$ python3 -q
>>> import numpy as np
>>> from numpy import linalg as LA
>>> np.set_printoptions(suppress=True, linewidth=160)
>>> W0 = np.loadtxt("run15.csv", delimiter=",")
>>> W0.round(2)
array([[ 0.72, -0.28,  0.28,  0.09, -0.46,  0.28,  0.09,  0.09, -0.09],
       [-0.28,  0.72,  0.28,  0.09, -0.46,  0.28,  0.09,  0.09, -0.09],
       [ 0.28,  0.28,  0.72, -0.09,  0.46, -0.28, -0.09, -0.09,  0.09],
       [ 0.09,  0.09, -0.09,  0.97,  0.15, -0.09, -0.03, -0.03,  0.03],
       [-0.46, -0.46,  0.46,  0.15,  0.23,  0.46,  0.15,  0.15, -0.15],
       [ 0.28,  0.28, -0.28, -0.09,  0.46,  0.72, -0.09, -0.09,  0.09],
       [ 0.09,  0.09, -0.09, -0.03,  0.15, -0.09,  0.97, -0.03,  0.03],
       [ 0.09,  0.09, -0.09, -0.03,  0.15, -0.09, -0.03,  0.97,  0.03],
       [-0.09, -0.09,  0.09,  0.03, -0.15,  0.09,  0.03,  0.03,  0.97]])
>>> f = np.array([5, 0, 3, 3, 1, -4, -1, 1, 4])
>>> A2 = W0 + np.outer(f, np.eye(9)[1])
>>> round(float(LA.det(A2) / LA.det(W0)), 2), round(1 + LA.solve(W0, f)[1], 2)
(-1.22, np.float64(-1.22))
>>> LA.matrix_rank(A2 - W0)
np.int64(1)
>>> K = np.load("case19.npy")
>>> K
array([[ 0.25,  0.36,  2.95,  0.23, -0.17],
       [-1.48, -0.08,  0.53,  2.47,  0.65],
       [ 0.13,  1.6 , -0.12,  0.95,  2.35],
       [-1.18,  0.07,  1.44, -1.33,  1.94],
       [-0.31,  1.19,  0.74, -0.92, -2.47],
       [-0.6 , -0.84, -0.16, -2.23, -1.71],
       [ 0.41,  1.39,  2.4 ,  1.03, -0.29],
       [ 1.28,  0.6 ,  2.64,  0.16,  0.17],
       [ 0.02, -1.41, -2.14, -1.16, -1.03],
       [-0.19, -1.6 ,  2.37, -0.86, -0.18],
       [-2.28,  1.44, -1.07,  0.77,  0.04],
       [-2.54, -0.36, -0.07,  1.11,  1.09],
       [-2.47,  0.05, -1.1 , -1.18, -0.55],
       [-2.22, -0.04, -0.72,  1.81,  0.52],
       [-1.48, -1.33, -1.91,  0.  , -1.17],
       [-1.59,  0.15,  0.43, -0.68,  2.41],
       [ 0.12,  0.49, -0.55,  0.43, -2.87],
       [ 1.9 ,  0.55, -0.61, -1.91,  1.04],
       [-0.1 , -0.38,  2.44,  1.53, -0.74],
       [ 1.53,  1.89, -0.87,  0.49,  1.45],
       [-0.34, -1.05,  0.87, -1.69,  2.04],
       [-1.15,  0.67,  1.46, -2.25, -0.21],
       [ 0.17, -0.58,  1.17,  2.31, -1.4 ],
       [-2.62, -1.04, -1.01, -0.11,  0.05],
       [-0.44, -1.47,  0.85, -1.17, -2.14],
       [-1.77, -0.67, -0.02, -2.29, -0.44],
       [-1.49,  0.9 ,  1.78, -1.31, -1.05],
       [-1.4 ,  2.26, -1.25, -0.6 ,  0.13],
       [ 0.09, -1.65,  2.43, -0.04,  0.59],
       [-1.97, -0.98,  1.5 , -1.26, -0.57],
       [ 1.45,  0.31, -0.61, -0.61,  2.46],
       [ 0.9 ,  1.67,  0.7 , -1.84,  1.23],
       [ 2.02,  0.  , -2.04, -0.8 , -0.38],
       [-1.02,  0.23,  2.15, -0.06, -1.82],
       [ 0.56,  1.17, -2.24, -1.1 , -1.04],
       [-1.15,  1.33,  2.36,  0.36, -0.45],
       [ 2.27,  0.72, -0.46,  0.44, -1.71]])
>>> C2 = K.T @ K
>>> np.round(np.trace(C2), 2), np.round((K ** 2).sum(), 2)
(np.float64(333.08), np.float64(333.08))
>>> np.allclose(C2, C2.T)
True
>>> LA.matrix_rank(C2)
np.int64(5)
>>> (K @ K.T).shape
(37, 37)
>>> np.round(LA.eigvalsh(C2)[::-1], 2)
array([91.71, 77.46, 67.13, 59.29, 37.5 ])
>>> rng = np.random.default_rng(15)
>>> A2 = K + rng.integers(-2, 3, (37, 4)) @ rng.integers(-2, 3, (4, 5))
>>> A2.round(2)
array([[ 7.25,  2.36, -4.05, -2.77, -2.17],
       [-6.48, -3.08,  7.53,  4.47,  1.65],
       [-3.87, -4.4 , -0.12,  2.95,  2.35],
       [-0.18, -2.93,  2.44, -5.33, -0.06],
       [ 5.69,  5.19, -1.26, -2.92, -3.47],
       [ 0.4 ,  7.16, -1.16, -5.23, -0.71],
       [ 0.41,  7.39, -1.6 ,  3.03,  1.71],
       [11.28, -1.4 , -3.36,  4.16, -1.83],
       [-2.98, -3.41,  0.86,  1.84, -0.03],
       [ 1.81,  2.4 , -3.63,  1.14,  0.82],
       [ 6.72,  3.44, -2.07, -0.23, -1.96],
       [-2.54,  5.64, -4.07,  3.11,  3.09],
       [-1.47,  1.05, -8.1 , -1.18, -0.55],
       [ 0.78, -4.04, -3.72,  4.81, -0.48],
       [ 3.52,  3.67, -0.91,  0.  , -1.17],
       [-2.59,  5.15,  3.43,  1.32,  4.41],
       [ 2.12, -3.51,  5.45,  2.43, -3.87],
       [ 0.9 , -6.45,  2.39,  0.09,  0.04],
       [-5.1 ,  0.62,  9.44,  3.53,  1.26],
       [ 3.53, -4.11,  1.13,  4.49,  0.45],
       [-4.34,  2.95,  4.87, -1.69,  4.04],
       [-3.15, -2.33,  5.46, -9.25, -2.21],
       [-0.83, -3.58,  0.17,  0.31, -2.4 ],
       [ 1.38, -3.04, -5.01,  5.89,  0.05],
       [ 7.56,  2.53,  0.85, -5.17, -4.14],
       [ 5.23,  4.33, -1.02, -8.29, -2.44],
       [-3.49, -2.1 ,  1.78, -0.31, -1.05],
       [-3.4 ,  6.26,  0.75, -6.6 ,  0.13],
       [ 2.09,  4.35, -3.57, -4.04,  0.59],
       [ 5.03,  0.02,  4.5 , -3.26, -2.57],
       [ 5.45,  7.31, -2.61, -7.61,  1.46],
       [-1.1 ,  0.67,  4.7 , -2.84,  1.23],
       [ 3.02, -4.  ,  0.96,  0.2 , -1.38],
       [ 2.98,  2.23,  6.15,  1.94, -1.82],
       [ 0.56, -1.83, -4.24,  5.9 , -0.04],
       [-1.15,  1.33, -1.64, -3.64, -1.45],
       [-0.73,  1.72,  0.54,  4.44,  0.29]])
>>> LA.matrix_rank(A2 - K, tol=1e-8)
np.int64(4)
>>> np.abs(A2 - K).sum(axis=1)
array([21., 18., 12., 11., 15., 14., 14., 24., 12., 15., 15., 14.,  9., 14., 11., 13., 15., 14., 17., 15., 14., 18.,  8., 16., 18., 21.,  6., 14., 18., 15.,
       21.,  8., 10., 12., 13.,  9., 11.])
>>> print(np.trace(W0))
7.0
>>> LA.determinant(W0)
Traceback (most recent call last):
  File "<python-input-23>", line 1, in <module>
    LA.determinant(W0)
    ^^^^^^^^^^^^^^
AttributeError: module 'numpy.linalg' has no attribute 'determinant'
>>> np.allclose(W0, W0.T)
True
>>> print(np.round(LA.matrix_power(W0, 4), 2) + 0)
[[1. 0. 0. 0. 0. 0. 0. 0. 0.]
 [0. 1. 0. 0. 0. 0. 0. 0. 0.]
 [0. 0. 1. 0. 0. 0. 0. 0. 0.]
 [0. 0. 0. 1. 0. 0. 0. 0. 0.]
 [0. 0. 0. 0. 1. 0. 0. 0. 0.]
 [0. 0. 0. 0. 0. 1. 0. 0. 0.]
 [0. 0. 0. 0. 0. 0. 1. 0. 0.]
 [0. 0. 0. 0. 0. 0. 0. 1. 0.]
 [0. 0. 0. 0. 0. 0. 0. 0. 1.]]
>>> x0 = np.array([-1, -2, -1, 2, -3])
>>> rhs = K @ x0
>>> beta, lr = np.zeros(5), 1 / LA.norm(K, 2) ** 2
>>> for i in range(40):
...     beta -= lr * K.T @ (K @ beta - rhs)
...     if i % 10 == 0: print(i, round(LA.norm(K @ beta - rhs), 2))
... 
0 10.35
10 0.03
20 0.0
30 0.0
>>> print(round(float(LA.cond(K)), 2))
1.56
>>> Xc = K - K.mean(axis=0)
>>> U, sig, VT = LA.svd(Xc, full_matrices=False)
>>> print(LA.matrix_rank(Xc))
5
>>> print(np.round(sig ** 2 / (sig ** 2).sum(), 2))
[0.27 0.24 0.21 0.18 0.1 ]
>>> (np.sign(U[:, 0]) == np.sign(U[0, 0])).astype(int)
array([1, 1, 0, 1, 1, 0, 1, 1, 0, 1, 0, 1, 0, 0, 0, 0, 0, 0, 1, 0, 1, 1, 1, 0, 1, 0, 1, 0, 1, 1, 0, 0, 0, 1, 0, 1, 0])
>>> np.round(Xc.mean(axis=0), 2) + 0
array([0., 0., 0., 0., 0.])
>>> round((sig ** 2).sum() ** 2 / (sig ** 4).sum(), 2)
np.float64(4.63)
>>> np.abs(U[:, 0]).argmax()
np.int64(34)
>>> np.abs(VT[0]).argmax()
np.int64(2)
>>> np.round(VT[0] * np.sign(VT[0, np.abs(VT[0]).argmax()]), 2)
array([-0.09, -0.09,  0.96,  0.25, -0.04])
>>> data = np.loadtxt("x.csv", delimiter=",")
>>> data
array([[  1. ,  -0.1,  -0.6,   0.7,   1. ,  -1.2,  -0.2,   0.7,   1.3],
       [  0.7,  -0.5,   0.1,  -0.3,  -0.7,   1. ,  -1.4,   0.3,  -0.2],
       [ -0.6,  -0.1,   0.7,   1. ,   0.2,  -1.4,   0.1,  -0.2,   2.5],
       [  1.9,   1.4,   1.2,  -0.5,   0.4,  -0.8,  -0.4,  -1. ,   0.8],
       [ -0.5,   0. ,  -0.6,   0.3,  -0.2,   1.4,  -0.7,   0. ,   1.1],
       [  1.4,   0. ,   0.7,  -0.9,  -1.5,   0.9,  -1.2,  -0.5,   0.4],
       [  1.5,  -2.3,  -0.8,  -1.3,  -0.2,   1.1,   0. ,  -0.2,  -0.2],
       [ -1. ,  -0.4,  -1.5,   0.4,  -1.5,  -0.9,   0.8,  -1. ,  -0.1],
       [  1. ,   1. ,  -0.1,   2.1,  -0.1,  -0.7,  -0.8,   1.6,  -1.1],
       [ -1.3,   1.7,   0.2,   0.9,  -0.1,  -0.2,   0.5,   0.1,   0.8],
       [  1.6,   0.4,   0.8,  -1.2,  -0.1,   0.7,  -2.1,   0.3,  -0.7],
       [ -1. ,  -6. ,   7. ,   6. ,   0. ,  13. ,   7. , -11. ,  -9. ],
       [  0.8,  -0.8,  -1.1,   1. ,  -0.9,   0.9,  -0.1,  -0.2,   1.3],
       [  0. ,  -1. ,   0.9,  -0.8,  -1.8,   0.2,   0.3,  -0.5,   0.7],
       [ -1.1,   0.9,  -0.7,  -0.5,  -1.8,  -0.5,  -2. ,   0.5,   0.8],
       [  1.3,  -1.1,   0.5,  -0.2,   0.1,  -0.4,   0.1,  -0.3,   1.1],
       [ -0.1,   0.2,  -1.4,   0.4,  -0.7,  -2.2,   1.3,  -2.6,   0.4],
       [  0.9,   0.3,   0.4,   2.4,   2.1,   0.8,  -0.3,   0.5,   1.4],
       [ -3.1,  -0.8,  -0.5,  -0.6,   0.4,  -0.2,   0.8,   0.7,   1. ],
       [ -0.3,   0.1,   0.2,   1.4,  -0.2,  -0.6,  -0.4,   1.3,   0.4],
       [  0.1,  -1.5,  -0.8,   1.4,   0.7,   1.9,   0.7,  -1.1,  -0.2],
       [  0.1,  -2.1,   0.3,   1.1,  -0.8,   0.6,  -0.2,   0.1,   1. ],
       [  1.8,  -0.1,  -1. ,   1.4,  -0.1,   0.8,  -0.1,   0.3,   1.4],
       [  0.4,  -0.9,  -0.6,  -1.3,   0.7,   0.5,   0. ,  -0.3,  -0.3]])
>>> proj = data @ LA.solve(data.T @ data, data.T)
>>> print(round(np.trace(proj), 2))
9.0
>>> np.allclose(proj @ proj, proj)
True
